In [1]: import numpy as np

In [2]: from numpy import linalg as LA

In [3]: np.set_printoptions(precision=2, suppress=True, linewidth=120, legacy="1.25")

In [4]: def rnd(a):
   ...:     return np.round(a, 2) + 0
   ...: 

In [5]: M = np.tril(np.array([[1, 0, 2], [3, 3, -5], [5, 4, -3]]), -1) + np.eye(3, dtype=int)

In [6]: M
Out[6]: 
array([[1, 0, 0],
       [3, 1, 0],
       [5, 4, 1]])

In [7]: w, evecs = LA.eig(M)

In [8]: np.prod(w)
Out[8]: 1.0

In [9]: w
Out[9]: array([1., 1., 1.])

In [10]: rnd(LA.norm(M, 2) / LA.norm(M))
Out[10]: 0.99

In [11]: [round(float(x), 2) for x in LA.svd(M, compute_uv=False)[:3]]
Out[11]: [7.18, 1.22, 0.11]

In [12]: rnd(np.abs(LA.svd(M)[2][-1]))
Out[12]: array([0.1 , 0.35, 0.93])

In [13]: m1 = np.load("layer19.npy")

In [14]: m1
Out[14]: 
array([[-2.,  3.,  1.,  2.],
       [ 3.,  6.,  3.,  6.],
       [ 1.,  3., -2.,  2.],
       [ 2.,  6.,  2.,  1.]])

In [15]: # symmetric

In [16]: O, Rm = LA.qr(m1)

In [17]: rnd(O.T @ O)
Out[17]: 
array([[1., 0., 0., 0.],
       [0., 1., 0., 0.],
       [0., 0., 1., 0.],
       [0., 0., 0., 1.]])

In [18]: print(np.allclose(Rm.T @ Rm, m1.T @ m1))
True

In [19]: O.shape, Rm.shape
Out[19]: ((4, 4), (4, 4))

In [20]: w, evecs = LA.eigh(m1)

In [21]: x = np.array([5, 4, -1, -2])

In [22]: np.abs(m1).sum(axis=1).max(), rnd(np.abs(w).max())
Out[22]: (18.0, 12.0)

In [23]: rnd(evecs * np.maximum(w, 0) @ evecs.T)
Out[23]: 
array([[0.8, 2.4, 0.8, 1.6],
       [2.4, 7.2, 2.4, 4.8],
       [0.8, 2.4, 0.8, 1.6],
       [1.6, 4.8, 1.6, 3.2]])

In [24]: print(x @ m1 @ x)
6.0

In [25]: A = np.load("block12.npy")

In [26]: print(A)
[[0 0 0]
 [2 0 0]
 [0 2 0]]

In [27]: # rank 2

In [28]: rng = np.random.default_rng(131997)

In [29]: labels = rng.permutation(3)

In [30]: labels
Out[30]: array([0, 1, 2])

In [31]: other = A[labels][:, labels]

In [32]: other
Out[32]: 
array([[0, 0, 0],
       [2, 0, 0],
       [0, 2, 0]])

In [33]: np.trace(other)
Out[33]: 0

In [34]: np.diag(other)
Out[34]: array([0, 0, 0])

In [35]: x = np.array([-5, 2, -3])

In [36]: y = M @ x

In [37]: b, lr = np.zeros(3), 1 / LA.norm(M, 2) ** 2

In [38]: for i in range(5):
    ...:     b -= lr * M.T @ (M @ b - y)
    ...:     if i % 1 == 0: print(i, round(LA.norm(M @ b - y), 2))
    ...: 
0 3.91
1 3.8
2 3.69
3 3.58
4 3.48

In [39]: rnd(LA.cond(M))
Out[39]: 62.69
